$ python -q
>>> import numpy as np
>>> from numpy import linalg as LA
>>> np.set_printoptions(suppress=True, linewidth=160)
>>> J = np.loadtxt("dump.csv", delimiter=",")
>>> print(J)
[[-1.    -1.177 -5.177]
 [-1.     1.68  -2.32 ]
 [-1.    -0.744 -4.744]
 [-1.     7.998  3.998]
 [-1.     4.332  0.332]
 [-1.     5.421  1.421]
 [-1.    -0.465 -4.465]
 [-1.    -1.428 -5.428]
 [-1.     1.842 -2.158]
 [-1.     2.67  -1.33 ]
 [-1.     0.551 -3.449]
 [-1.     3.942 -0.058]
 [-1.     3.874 -0.126]
 [-1.     3.485 -0.515]
 [-1.     5.685  1.685]
 [-1.    -0.045 -4.045]
 [-1.    -1.215 -5.215]
 [-1.     7.886  3.886]
 [-1.     3.431 -0.569]
 [-1.     3.473 -0.527]
 [-1.    -1.873 -5.873]
 [-1.     1.845 -2.155]
 [-1.     4.953  0.953]
 [-1.     7.412  3.412]
 [-1.     1.835 -2.165]
 [-1.     2.471 -1.529]
 [-1.     4.379  0.379]
 [-1.     3.006 -0.994]
 [-1.     5.041  1.041]
 [-1.     4.969  0.969]
 [-1.     0.971 -3.029]
 [-1.     3.699 -0.301]
 [-1.     2.226 -1.774]
 [-1.     5.609  1.609]
 [-1.     4.917  0.917]
 [-1.    12.177  8.177]
 [-1.     3.752 -0.248]
 [-1.     0.609 -3.391]
 [-1.    -1.708 -5.708]
 [-1.     3.828 -0.172]
 [-1.     0.032 -3.968]
 [-1.     0.922 -3.078]
 [-1.     6.47   2.47 ]
 [-1.     0.185 -3.815]
 [-1.     0.855 -3.145]
 [-1.     5.764  1.764]
 [-1.    -2.238 -6.238]
 [-1.    -3.022 -7.022]
 [-1.    -1.15  -5.15 ]
 [-1.     0.363 -3.637]
 [-1.     1.545 -2.455]]
>>> # rank 2
>>> rank = LA.matrix_rank(J)
>>> print(rank)
2
>>> ns = LA.svd(J)[2][rank:].T
>>> print(LA.matrix_rank(J.T @ J), LA.matrix_rank(J @ J.T))
2 2
>>> print(np.allclose(J @ ns, 0))
True
>>> print([int(LA.matrix_rank(J[:i])) for i in range(1, len(J) + 1)])
[1, 2, 2, 2, 2, 2, 2, 2, 2, 2, 2, 2, 2, 2, 2, 2, 2, 2, 2, 2, 2, 2, 2, 2, 2, 2, 2, 2, 2, 2, 2, 2, 2, 2, 2, 2, 2, 2, 2, 2, 2, 2, 2, 2, 2, 2, 2, 2, 2, 2, 2]
>>> print([int(LA.matrix_rank(J[:, :j + 1])) for j in range(3)])
[1, 2, 2]
>>> print([int(LA.matrix_rank(np.delete(J, i, axis=0))) for i in range(51)])
[2, 2, 2, 2, 2, 2, 2, 2, 2, 2, 2, 2, 2, 2, 2, 2, 2, 2, 2, 2, 2, 2, 2, 2, 2, 2, 2, 2, 2, 2, 2, 2, 2, 2, 2, 2, 2, 2, 2, 2, 2, 2, 2, 2, 2, 2, 2, 2, 2, 2, 2]
>>> try:
...     LA.inv(J)
... except LA.LinAlgError as e:
...     print(repr(e))
... 
LinAlgError('Last 2 dimensions of the array must be square')
>>> print(np.abs(np.diag(LA.qr(J)[1])) > 1e-9)
[ True  True False]
>>> print(LA.lstsq(J[:-1].T, J[-1])[2])
2
>>> print(round(float(np.trace(LA.pinv(J) @ J)), 3))
2.0
>>> U, s, vt = LA.svd(J)
>>> V = vt[:(s > 1e-8).sum()]
>>> rng = np.random.default_rng(654832)
>>> vec = J[26] + 5 * J[3] + rng.integers(2) * np.eye(3)[2]
>>> print(vec.round(3))
[-6.    44.369 21.369]
>>> print(LA.matrix_rank(np.vstack([J, vec])))
3
